$ python3 -q
>>> import numpy as np
>>> from numpy import linalg as LA
>>> np.set_printoptions(precision=2, suppress=True, linewidth=160, floatmode="fixed")
>>> M = np.load("data.npy")
>>> print(M)
[[ 0.48  0.10 -0.48  0.10]
 [ 0.10  0.02 -0.10  0.02]
 [-0.48 -0.10  0.48 -0.10]
 [ 0.10  0.02 -0.10  0.02]]
>>> # symmetric, so the eigenvalues are real
>>> A2 = M / LA.norm(M, axis=1, keepdims=True)
>>> gram = A2 @ A2.T
>>> print((gram - 2 * np.eye(4)).round(6).argmax(axis=1))
[1 0 0 0]
>>> print(LA.norm(A2, axis=1))
[1.00 1.00 1.00 1.00]
>>> rank = LA.matrix_rank(M)
>>> print(rank)
1
>>> ns = LA.svd(M)[2][rank:].T
>>> print(np.round(M @ ns, 2) + 0)
[[0.00 0.00 0.00]
 [0.00 0.00 0.00]
 [0.00 0.00 0.00]
 [0.00 0.00 0.00]]
>>> print(LA.matrix_rank(M.T @ M), LA.matrix_rank(M @ M.T))
1 1
>>> x = np.array([0, 2, 1, 1])
>>> print(np.eye(4) - M)
[[ 0.52 -0.10  0.48 -0.10]
 [-0.10  0.98  0.10 -0.02]
 [ 0.48  0.10  0.52  0.10]
 [-0.10 -0.02  0.10  0.98]]
>>> print(np.trace(M))
1.0
>>> print(LA.eigvalsh(2 * M - np.eye(4)))
[-1.00 -1.00 -1.00  1.00]
>>> print(M @ M @ x)
[-0.19 -0.04  0.19 -0.04]
>>> print((x - M @ x) @ (M @ x))
0.0
>>> U, sv, Vt = LA.svd(M)
>>> evecs = Vt[:(sv > 1e-8).sum()]
>>> rng = np.random.default_rng(542806)
>>> x = M[3] + 4 * M[0] + rng.integers(2) * np.eye(4)[3]
>>> print(x)
[ 2.02  0.40 -2.02  0.40]
>>> print(np.allclose(evecs.T @ evecs @ x, x))
True
>>> print(LA.matrix_rank(np.vstack([M, x])))
1
>>> print(np.diag(evecs.T @ evecs))
[0.48 0.02 0.48 0.02]
>>> print(evecs.T @ evecs)
[[ 0.48  0.10 -0.48  0.10]
 [ 0.10  0.02 -0.10  0.02]
 [-0.48 -0.10  0.48 -0.10]
 [ 0.10  0.02 -0.10  0.02]]
>>> print(round(float(LA.det(2 * M)), 2), round(LA.det(M), 2))
0.0 0.0
>>> print(round(LA.det(M[::-1]), 2))
0.0
>>> print(round(float(LA.eigvals(M).sum().real), 2))
1.0
>>> print(np.kron(np.eye(2, dtype=int), M))
[[ 0.48  0.10 -0.48  0.10  0.00  0.00 -0.00  0.00]
 [ 0.10  0.02 -0.10  0.02  0.00  0.00 -0.00  0.00]
 [-0.48 -0.10  0.48 -0.10 -0.00 -0.00  0.00 -0.00]
 [ 0.10  0.02 -0.10  0.02  0.00  0.00 -0.00  0.00]
 [ 0.00  0.00 -0.00  0.00  0.48  0.10 -0.48  0.10]
 [ 0.00  0.00 -0.00  0.00  0.10  0.02 -0.10  0.02]
 [-0.00 -0.00  0.00 -0.00 -0.48 -0.10  0.48 -0.10]
 [ 0.00  0.00 -0.00  0.00  0.10  0.02 -0.10  0.02]]
